>>> import numpy as np
>>> from numpy import linalg as LA
>>> np.set_printoptions(precision=1, suppress=True, linewidth=100, floatmode="fixed")
>>> A = np.array([[1.0, 0.0, 0.0, 0.0],
...     [0.0, 1.0, 0.0, 0.0],
...     [0.0, 0.0, 1.0, 0.0],
...     [0.0, 0.0, 0.0, 1.0]])
>>> low = LA.cholesky(A)
>>> low @ low.T
array([[1.0, 0.0, 0.0, 0.0],
       [0.0, 1.0, 0.0, 0.0],
       [0.0, 0.0, 1.0, 0.0],
       [0.0, 0.0, 0.0, 1.0]])
>>> low
array([[1.0, 0.0, 0.0, 0.0],
       [0.0, 1.0, 0.0, 0.0],
       [0.0, 0.0, 1.0, 0.0],
       [0.0, 0.0, 0.0, 1.0]])
>>> A / np.sqrt(np.outer(np.diag(A), np.diag(A)))
array([[1.0, 0.0, 0.0, 0.0],
       [0.0, 1.0, 0.0, 0.0],
       [0.0, 0.0, 1.0, 0.0],
       [0.0, 0.0, 0.0, 1.0]])
>>> np.prod(np.diag(low)) ** 2, round(LA.det(A), 1)
(np.float64(1.0), np.float64(1.0))
>>> A @ A
array([[1.0, 0.0, 0.0, 0.0],
       [0.0, 1.0, 0.0, 0.0],
       [0.0, 0.0, 1.0, 0.0],
       [0.0, 0.0, 0.0, 1.0]])
>>> (LA.matrix_power((A != 0) + (A.T != 0) + np.eye(4), 4) > 0).astype(int)
array([[1, 0, 0, 0],
       [0, 1, 0, 0],
       [0, 0, 1, 0],
       [0, 0, 0, 1]])
>>> (A != 0).astype(int)
array([[1, 0, 0, 0],
       [0, 1, 0, 0],
       [0, 0, 1, 0],
       [0, 0, 0, 1]])
>>> M = np.load("w.npy")
>>> M
array([[0, 1, 0],
       [1, 0, 0],
       [0, 0, 1]])
>>> M[:, 1] @ M[:, 2]
np.int64(0)
>>> LA.pinv(M)
array([[0.0, 1.0, 0.0],
       [1.0, 0.0, 0.0],
       [0.0, 0.0, 1.0]])
>>> M.T @ M
array([[1, 0, 0],
       [0, 1, 0],
       [0, 0, 1]])
>>> M @ M.T
array([[1, 0, 0],
       [0, 1, 0],
       [0, 0, 1]])
>>> ev, V = LA.eigh(M)
>>> x = np.array([0, 1, 2])
>>> x @ M @ x
np.int64(4)
>>> x @ M @ x / (x @ x), ev[0], ev[-1]
(np.float64(0.8), np.float64(-1.0), np.float64(1.0))
>>> V * np.maximum(ev, 0) @ V.T
array([[0.5, 0.5, 0.0],
       [0.5, 0.5, 0.0],
       [0.0, 0.0, 1.0]])
>>> (M - M.T) / 2
array([[0.0, 0.0, 0.0],
       [0.0, 0.0, 0.0],
       [0.0, 0.0, 0.0]])
>>> round(float(LA.det(M)), 1)
-1.0
>>> round(np.abs(LA.eigvals(M)).max(), 1)
np.float64(1.0)
>>> M @ M
array([[1, 0, 0],
       [0, 1, 0],
       [0, 0, 1]])
>>> np.allclose(M @ M.T, M.T @ M)
True
>>> np.allclose(M, M.T)
True
>>> ev, V = LA.eigh(A)
>>> x = np.array([0, 1, 0, -2])
>>> x @ A @ x / (x @ x), ev[0], ev[-1]
(np.float64(1.0), np.float64(1.0), np.float64(1.0))
>>> V * np.sqrt(ev) @ V.T
array([[1.0, 0.0, 0.0, 0.0],
       [0.0, 1.0, 0.0, 0.0],
       [0.0, 0.0, 1.0, 0.0],
       [0.0, 0.0, 0.0, 1.0]])
>>> np.abs(A).sum(axis=1).max(), np.abs(ev).max()
(np.float64(1.0), np.float64(1.0))
>>> x @ A @ x
np.float64(5.0)
>>> V * np.abs(ev) @ V.T
array([[1.0, 0.0, 0.0, 0.0],
       [0.0, 1.0, 0.0, 0.0],
       [0.0, 0.0, 1.0, 0.0],
       [0.0, 0.0, 0.0, 1.0]])
>>> ev, V = LA.eig(M)
>>> np.sort(LA.eigvals(LA.inv(M)))
array([-1.0,  1.0,  1.0])
>>> np.sort(LA.eigvals(M.T))
array([-1.0,  1.0,  1.0])
>>> ev
array([ 1.0, -1.0,  1.0])
>>> X = np.loadtxt("run13.csv", delimiter=",")
>>> X
array([[ 1.0, -1.0,  1.0],
       [ 1.0,  0.0,  0.0],
       [ 1.0,  1.0,  1.0]])
>>> rng = np.random.default_rng(65684)
>>> labels = rng.permutation(3)
>>> labels
array([2, 0, 1])
>>> B = X[labels][:, labels]
>>> np.trace(B)
np.float64(2.0)
>>> np.allclose(B, X)
False
>>> np.sort(np.abs(LA.eigvals(B)))
array([1.0, 1.0, 2.0])
>>> round(float(LA.det(B)), 1), round(LA.det(X[labels]), 1)
(2.0, np.float64(2.0))
>>> P = np.triu(np.array([[-2, 0, -1], [-2, -2, -2], [0, 0, -2]]), 1) + np.eye(3)
>>> B = P @ X @ LA.inv(P)
>>> P @ X - X @ P
array([[-1.0, -1.0, -2.0],
       [-2.0, -2.0, -1.0],
       [ 0.0,  0.0,  3.0]])
>>> np.poly(B)
array([ 1.0, -2.0,  1.0, -2.0])
>>> np.round(LA.det(B), 1)
np.float64(2.0)
>>> B
array([[ 0.0, -2.0, -4.0],
       [-1.0, -2.0, -7.0],
       [ 1.0,  1.0,  4.0]])
>>> J = np.load("out11.npy")
>>> J
array([[ 0.5,  0.9],
       [-0.9,  0.5]])
>>> W = np.array([[-4, -4, 0], [4, 5, -2]])
>>> b = np.array([2, 5, -1])
>>> hid = np.maximum(J @ W + b, 0)
>>> LA.matrix_rank(hid)
np.int64(2)
>>> basis = np.array([[-1, 2, 2], [1, -1, 3], [1, -1, 3]])
>>> (hid @ basis).round(6).argmax(axis=1)
array([2, 2])
>>> x = np.array([3, 1])
>>> np.abs(LA.eigvals(J))
array([1.0, 1.0])
>>> J.T @ (J @ x)
array([3.0, 1.0])
>>> round(float(LA.det(J)), 1)
1.0
>>> np.sort(np.abs(np.degrees(np.angle(LA.eigvals(J)))))
array([60.0, 60.0])
>>> f = np.array([3, 0])
>>> B = J + np.outer(f, np.eye(2)[0])
>>> round(float(LA.det(B) / LA.det(J)), 1), round(1 + LA.solve(J, f)[0], 1)
(2.5, np.float64(2.5))
>>> np.round(LA.det(J.T), 1)
np.float64(1.0)
>>> round(float(LA.det(2 * J)), 1), np.round(LA.det(J), 1)
(4.0, np.float64(1.0))
>>> np.round(LA.det(J[::-1]), 1)
np.float64(-1.0)
